In [1]: import numpy as np

In [2]: import numpy.linalg as la

In [3]: np.set_printoptions(precision=3, suppress=True, linewidth=120, legacy="1.25")

In [4]: def tidy(a):
   ...:     return np.round(a, 3) + 0
   ...: 

In [5]: out = np.array([[1.1, -1.5, 0.3, 0.1],
   ...:     [0.4, 1.3, 1.4, 0.6],
   ...:     [0.0, -2.5, -0.3, 0.4],
   ...:     [-1.4, 0.8, -0.5, -0.5],
   ...:     [-0.1, 0.4, 0.6, -0.3],
   ...:     [-2.4, 1.0, -0.9, 0.3],
   ...:     [-1.2, -1.1, -0.3, -0.7],
   ...:     [0.5, -0.3, -0.6, -0.1],
   ...:     [-1.4, 1.3, -0.6, 0.0],
   ...:     [0.2, -0.3, -1.0, -0.8],
   ...:     [1.7, 1.1, -0.8, 0.0]])

In [6]: cent = np.array([[1.3, 0.2, -1.0, 1.0, -0.8, 0.4, 1.6, 1.5, -1.2, 0.0, 0.2],
   ...:     [0.8, 0.7, 0.5, 0.3, -0.3, 1.3, -1.8, -0.2, 0.6, 0.3, 0.7],
   ...:     [1.1, 0.0, -0.4, 1.4, -2.5, 1.1, -1.4, 0.6, 1.0, -0.8, 0.6],
   ...:     [0.3, -1.1, 0.3, -0.8, 0.8, -0.3, 1.9, 0.0, 1.2, -1.1, 0.0]])

In [7]: X = out @ cent

In [8]: print(tidy(X))
[[ 0.59 -0.94 -1.94  0.99 -1.1  -1.21  4.23  2.13 -1.8  -0.8  -0.65]
 [ 3.28  0.33 -0.13  2.27 -3.73  3.21 -2.52  1.18  2.42 -1.39  1.83]
 [-2.21 -2.19 -1.01 -1.49  1.82 -3.7   5.68  0.32 -1.32 -0.95 -1.93]
 [-1.88  0.83  1.85 -1.46  1.73  0.08 -3.93 -2.56  1.06  1.19 -0.02]
 [ 0.76  0.59 -0.03  1.1  -1.78  1.23 -2.29  0.13  0.6  -0.03  0.62]
 [-3.22 -0.11  3.35 -3.6   4.11 -0.74 -3.81 -4.34  2.94  0.69 -0.32]
 [-2.98 -0.24  0.56 -1.39  1.48 -2.03 -0.85 -1.76 -0.36  0.68 -1.19]
 [-0.28  0.   -0.44 -0.35  1.11 -0.82  1.99  0.45 -1.5   0.5  -0.47]
 [-1.44  0.63  2.29 -1.85  2.23  0.47 -3.74 -2.72  1.86  0.87  0.27]
 [-1.32  0.71 -0.19 -0.65  1.79 -1.17  0.74 -0.24 -2.38  1.59 -0.77]
 [ 2.21  1.11 -0.83  0.91  0.31  1.23  1.86  1.85 -2.18  0.97  0.63]]

In [9]: A = np.load("data.npy")

In [10]: print(A)
[[ 2 -1  2  0 -1]
 [ 0  0 -2  1  0]
 [ 0  0 -2  2  2]
 [ 0  0  0  1  1]
 [ 0  0  0  0 -1]]

In [11]: rank = la.matrix_rank(A)

In [12]: print(rank)
4

In [13]: ns = la.svd(A)[2][rank:].T

In [14]: print(la.matrix_rank(A.T @ A), la.matrix_rank(A @ A.T))
4 4

In [15]: J = np.load("m.npy")

In [16]: print(tidy(J))
[[0.5   0.5   0.    0.    0.    0.   ]
 [0.25  0.25  0.25  0.25  0.    0.   ]
 [0.333 0.    0.333 0.333 0.    0.   ]
 [0.167 0.167 0.167 0.167 0.167 0.167]
 [0.    0.5   0.    0.    0.5   0.   ]
 [0.    0.333 0.    0.333 0.    0.333]]

In [17]: # row-stochastic, so 1 is an eigenvalue

In [18]: rng = np.random.default_rng(601621)

In [19]: z = rng.permutation(6)

In [20]: print(z)
[5 4 0 1 2 3]

In [21]: out = J[z][:, z]

In [22]: print(tidy(out))
[[0.333 0.    0.    0.333 0.    0.333]
 [0.    0.5   0.    0.5   0.    0.   ]
 [0.    0.    0.5   0.5   0.    0.   ]
 [0.    0.    0.25  0.25  0.25  0.25 ]
 [0.    0.    0.333 0.    0.333 0.333]
 [0.167 0.167 0.167 0.167 0.167 0.167]]

In [23]: data = np.load("x.npy")

In [24]: print(data)
[[ 1.481 -1.87  -0.586 -1.488  0.866]
 [-0.271  1.003 -0.921  2.632 -0.38 ]
 [-2.34   0.981  0.833  0.249 -1.343]
 [-0.746  1.725 -0.554 -1.544  1.667]
 [ 1.886  0.003 -0.513  0.226  2.265]
 [-1.503 -0.18   1.407  1.674  1.388]
 [ 0.318 -2.201 -1.091 -0.576 -1.592]
 [ 1.137  0.766 -2.261  0.031  1.417]
 [ 1.968  0.781 -0.969  1.292 -1.381]
 [-1.402  1.983  1.174  0.366 -1.261]
 [-0.899  1.739 -0.009 -1.27   1.885]
 [-0.557  1.244 -2.113 -1.617 -0.251]
 [ 1.957  0.519 -1.804  1.179 -0.506]
 [ 0.858 -0.264 -1.337 -0.096 -2.529]
 [-1.552 -1.568 -1.911  0.233  0.652]
 [-1.168 -0.987  0.011  1.68  -1.96 ]
 [ 0.985 -0.245  0.173 -2.817  0.089]
 [ 0.829  1.052  1.127  0.706 -2.332]
 [ 1.977 -1.088 -0.877 -0.259 -1.753]
 [-1.559  1.36   0.426  1.066 -1.844]
 [ 1.609  1.192  1.255  1.728 -0.656]
 [-2.101  0.725  0.013 -2.008 -0.159]
 [ 0.126 -1.964  1.686 -0.629  1.373]
 [ 2.432  1.144  1.047  0.494 -0.658]
 [-1.143  1.758  1.627 -1.095  0.872]
 [-0.925 -2.853 -0.035 -0.003  0.068]
 [ 0.507 -2.136  0.828 -1.034  1.557]
 [ 0.084  1.342  2.201  0.247 -1.512]
 [-1.545  1.193 -1.286 -1.231 -1.421]
 [ 1.62   0.507  1.849 -1.451 -0.771]
 [ 0.397 -1.718 -1.424  1.778 -0.837]
 [-0.023  1.57  -0.125  1.116  2.296]
 [ 1.018  0.872  2.058 -0.966  1.427]
 [ 0.005  0.893  1.986 -1.147 -1.716]
 [-0.118 -2.522 -1.115 -1.174  0.083]]

In [25]: Xs = data - data.mean(axis=0)

In [26]: left, s, vt = la.svd(Xs, full_matrices=False)

In [27]: print(np.abs(left[:, 0]).argmax())
34

In [28]: print((np.sign(left[:, 0]) == np.sign(left[0, 0])).astype(int))
[1 0 0 0 1 0 1 1 0 0 0 1 1 1 1 0 1 0 1 0 0 0 1 0 0 1 1 0 0 0 1 0 0 0 1]

In [29]: print(tidy(s))
[9.211 8.771 7.595 7.092 6.519]

In [30]: print(tidy(Xs.mean(axis=0)))
[0. 0. 0. 0. 0.]

In [31]: print(tidy((s ** 2).sum() ** 2 / (s ** 4).sum()))
4.692

In [32]: print(np.abs(vt[0]).argmax())
1

In [33]: print(np.searchsorted(np.cumsum(s ** 2) / (s ** 2).sum(), 0.9) + 1)
5

In [34]: print(la.matrix_rank(Xs))
5

In [35]: print(tidy(vt[0] * np.sign(vt[0, np.abs(vt[0]).argmax()])))
[-0.271  0.768  0.484  0.156 -0.28 ]

In [36]: G = np.cov(data, rowvar=False)

In [37]: print(tidy(np.corrcoef(data.T)))
[[ 1.    -0.113 -0.058  0.063 -0.002]
 [-0.113  1.     0.248  0.07  -0.05 ]
 [-0.058  0.248  1.    -0.064 -0.004]
 [ 0.063  0.07  -0.064  1.    -0.224]
 [-0.002 -0.05  -0.004 -0.224  1.   ]]

In [38]: print(tidy(la.eigvalsh(G)[::-1]))
[2.495 2.263 1.696 1.479 1.25 ]

In [39]: print(G.shape)
(5, 5)

In [40]: Xs = data - data.mean(axis=0)

In [41]: V = la.svd(Xs)[2][:2]

In [42]: out = Xs - Xs @ V.T @ V

In [43]: print(tidy(np.diag(V.T @ V)))
[0.129 0.608 0.303 0.325 0.635]

In [44]: print(tidy(la.norm(out) / la.norm(Xs)))
0.694

In [45]: arr = np.array([[-4, 4, -2, -1, 2, -5, 2],
    ...:     [0, 5, 0, -4, 1, -4, 2],
    ...:     [0, 0, 1, 5, 0, 2, -3],
    ...:     [0, 0, 0, 5, 2, 4, -2],
    ...:     [0, 0, 0, 0, 0, 0, -1],
    ...:     [0, 0, 0, 0, 0, 1, -1],
    ...:     [0, 0, 0, 0, 0, 0, -1]])

In [46]: print(arr)
[[-4  4 -2 -1  2 -5  2]
 [ 0  5  0 -4  1 -4  2]
 [ 0  0  1  5  0  2 -3]
 [ 0  0  0  5  2  4 -2]
 [ 0  0  0  0  0  0 -1]
 [ 0  0  0  0  0  1 -1]
 [ 0  0  0  0  0  0 -1]]

In [47]: theta = np.radians(36)

In [48]: R = np.eye(7)

In [49]: R[5, 5] = R[4, 4] = np.cos(theta)

In [50]: R[5, 4], R[4, 5] = -np.sin(theta), np.sin(theta)

In [51]: print(tidy(R))
[[ 1.     0.     0.     0.     0.     0.     0.   ]
 [ 0.     1.     0.     0.     0.     0.     0.   ]
 [ 0.     0.     1.     0.     0.     0.     0.   ]
 [ 0.     0.     0.     1.     0.     0.     0.   ]
 [ 0.     0.     0.     0.     0.809  0.588  0.   ]
 [ 0.     0.     0.     0.    -0.588  0.809  0.   ]
 [ 0.     0.     0.     0.     0.     0.     1.   ]]

In [52]: out = arr @ R.T

In [53]: print(np.allclose(arr @ arr.T, out @ out.T))
True

In [54]: print(tidy(la.det(R)), tidy(np.trace(R)))
1.0 6.618

In [55]: print(tidy(la.svd(arr, compute_uv=False)), tidy(la.svd(out, compute_uv=False)))
[12.774  6.542  3.282  2.27   1.392  0.409  0.   ] [12.774  6.542  3.282  2.27   1.392  0.409  0.   ]

In [56]: G = R.T @ R

In [57]: print(tidy(la.eigvalsh(G)[::-1]))
[1. 1. 1. 1. 1. 1. 1.]

In [58]: rank = la.matrix_rank(arr)

In [59]: print(rank)
6

In [60]: ns = la.svd(arr)[2][rank:].T

In [61]: print(tidy(arr @ ns))
[[0.]
 [0.]
 [0.]
 [0.]
 [0.]
 [0.]
 [0.]]

In [62]: print(ns.shape)
(7, 1)

In [63]: print(np.allclose(arr @ ns, 0))
True

In [64]: print(tidy(ns[:, 0] / ns[np.abs(ns[:, 0]).round(6).argmax(), 0]))
[-0.46 -0.26  1.   -0.2   0.5   0.    0.  ]

In [65]: print(la.matrix_rank(arr.T @ arr), la.matrix_rank(arr @ arr.T))
6 6

In [66]: print([round(float(x), 3) for x in la.svd(arr, compute_uv=False)[:3]])
[12.774, 6.542, 3.282]

In [67]: print(la.matrix_rank(arr, rtol=0.1))
5

In [68]: print(tidy(la.norm(arr, 2) / la.norm(arr)))
0.853

In [69]: print(np.argsort(-la.norm(arr, axis=0).round(6), kind="stable")[:3])
[3 5 1]

In [70]: left, s, vt = la.svd(arr)

In [71]: V = vt[:(s > 1e-8).sum()]

In [72]: x0 = arr[2] + 2 * arr[1] + rng.integers(2) * np.eye(7)[4]

In [73]: print(x0)
[ 0. 10.  1. -3.  2. -6.  1.]

In [74]: print(tidy(la.norm(x0 - V.T @ V @ x0)))
0.0

In [75]: print(tidy(np.diag(V.T @ V)))
[0.865 0.957 0.363 0.975 0.841 1.    1.   ]

In [76]: W0 = np.loadtxt("out16.csv", delimiter=",")

In [77]: print(W0)
[[-0.5 -0.1  1.3 -0.7 -0.3 -0.1 -0.7]
 [-2.   0.2  0.8 -0.7 -1.6 -0.2 -0.8]
 [ 0.   1.1 -0.1 -0.5  0.3 -1.   0.2]
 [ 0.3 -0.3  1.7  0.   0.6  0.8 -0.3]
 [ 0.7 -1.3  1.7  0.2  0.  -0.6  1.5]
 [ 0.1  0.6  0.  -0.3  0.2  0.1 -1.1]
 [-0.4  1.5  0.5  0.6  0.1 -0.3 -0.8]
 [ 0.5 -0.3  0.3 -0.4  0.8  3.  -1.3]
 [-0.6  0.3 -1.5  0.4  2.   0.8  0.1]
 [ 0.5  0.  -1.5  2.3 -0.5 -0.4 -0.6]
 [ 2.2  0.5 -0.1 -1.4  1.5  0.1 -1.1]
 [ 1.2 -0.1  1.5 -0.4  0.1 -2.1 -0.7]]

In [78]: out = np.c_[W0[:, :3] @ np.array([[-3, 4, 1], [-1, -4, 4], [-5, 0, -4]]), np.array([-5, 2, -2, 4, 0, 1, 2, -3, 0, 5, 3, 4])]

In [79]: print(tidy(out))
[[ -4.9  -1.6  -6.1  -5. ]
 [  1.8  -8.8  -4.4   2. ]
 [ -0.6  -4.4   4.8  -2. ]
 [ -9.1   2.4  -7.7   4. ]
 [ -9.3   8.  -11.3   0. ]
 [ -0.9  -2.    2.5   1. ]
 [ -2.8  -7.6   3.6   2. ]
 [ -2.7   3.2  -1.9  -3. ]
 [  9.   -3.6   6.6   0. ]
 [  6.    2.    6.5   5. ]
 [ -6.6   6.8   4.6   3. ]
 [-11.    5.2  -5.2   4. ]]

In [80]: print(tidy(la.norm(out - W0 @ la.lstsq(W0, out)[0], axis=0)))
[0.    0.    0.    7.649]

In [81]: print(tidy(la.norm(la.qr(W0)[0].T @ out, axis=0) ** 2 / ((out ** 2).sum(axis=0) + 1e-12)))
[1.    1.    1.    0.482]

In [82]: print(la.matrix_rank(out))
4
